% python3 -q
>>> import numpy as np
>>> import numpy.linalg as la
>>> np.set_printoptions(precision=2, suppress=True, linewidth=120)
>>> def rd(a):
...     return np.round(a, 2) + 0
... 
>>> m1 = np.array([[-3, -3, -3, -3, -3],
...     [-3, -6, -6, -6, -6],
...     [-3, -6, -9, -9, -9],
...     [-3, -6, -9, -12, -12],
...     [-3, -6, -9, -12, -15]])
>>> # equal to its transpose
>>> A2 = m1 / la.norm(m1, axis=1, keepdims=True)
>>> gram = A2 @ A2.T
>>> print(rd(gram[2]))
[0.95 0.99 1.   0.99 0.98]
>>> rd(la.norm(A2, axis=1))
array([1., 1., 1., 1., 1.])
>>> (gram - 2 * np.eye(5)).round(6).argmax(axis=1)
array([1, 2, 3, 4, 3])
>>> rd(np.degrees(np.arccos(np.clip(gram[2, 0], -1, 1))))
np.float64(18.43)
>>> np.argwhere(np.triu(np.abs(gram) > 0.95, 1))
array([[0, 1],
       [1, 2],
       [1, 3],
       [2, 3],
       [2, 4],
       [3, 4]])
>>> A2 = np.array([[-1, 1], [-3, 2]])
>>> W2 = np.array([[1, -1, 0, 1, -2, 0],
...     [1, 2, -2, 0, 0, -2],
...     [2, 1, 1, 0, -2, 0],
...     [1, -1, 0, 0, -1, 0],
...     [0, 1, 1, 0, 0, 1],
...     [1, 1, -1, -2, -2, 1]])
>>> X = np.block([[A2, np.zeros((2, 6))], [np.zeros((6, 2)), W2]])
>>> X
array([[-1.,  1.,  0.,  0.,  0.,  0.,  0.,  0.],
       [-3.,  2.,  0.,  0.,  0.,  0.,  0.,  0.],
       [ 0.,  0.,  1., -1.,  0.,  1., -2.,  0.],
       [ 0.,  0.,  1.,  2., -2.,  0.,  0., -2.],
       [ 0.,  0.,  2.,  1.,  1.,  0., -2.,  0.],
       [ 0.,  0.,  1., -1.,  0.,  0., -1.,  0.],
       [ 0.,  0.,  0.,  1.,  1.,  0.,  0.,  1.],
       [ 0.,  0.,  1.,  1., -1., -2., -2.,  1.]])
>>> r0 = np.array([1, -1, -1, 0, 1, -2, 1, -1])
>>> A2 = X + np.outer(r0, np.eye(8)[1])
>>> rd(la.det(A2) / la.det(X)), rd(1 + la.solve(X, r0)[1])
(np.float64(5.0), np.float64(5.0))
>>> print(A2)
[[-1.  2.  0.  0.  0.  0.  0.  0.]
 [-3.  1.  0.  0.  0.  0.  0.  0.]
 [ 0. -1.  1. -1.  0.  1. -2.  0.]
 [ 0.  0.  1.  2. -2.  0.  0. -2.]
 [ 0.  1.  2.  1.  1.  0. -2.  0.]
 [ 0. -2.  1. -1.  0.  0. -1.  0.]
 [ 0.  1.  0.  1.  1.  0.  0.  1.]
 [ 0. -1.  1.  1. -1. -2. -2.  1.]]
>>> def softmax(z):
...     e = np.exp(z - z.max(axis=-1, keepdims=True))
...     return e / e.sum(axis=-1, keepdims=True)
... 
>>> rd(softmax(X[4] + -2))
array([0.06, 0.06, 0.44, 0.16, 0.16, 0.06, 0.01, 0.06])
>>> print(rd(softmax(10 * X[4])))
[0. 0. 1. 0. 0. 0. 0. 0.]
>>> rd(softmax(X).sum(axis=1))
array([1., 1., 1., 1., 1., 1., 1., 1.])
>>> att = X @ X.T / np.sqrt(8)
>>> softmax(att).round(6).argmax(axis=1)
array([1, 1, 2, 3, 4, 2, 6, 7])
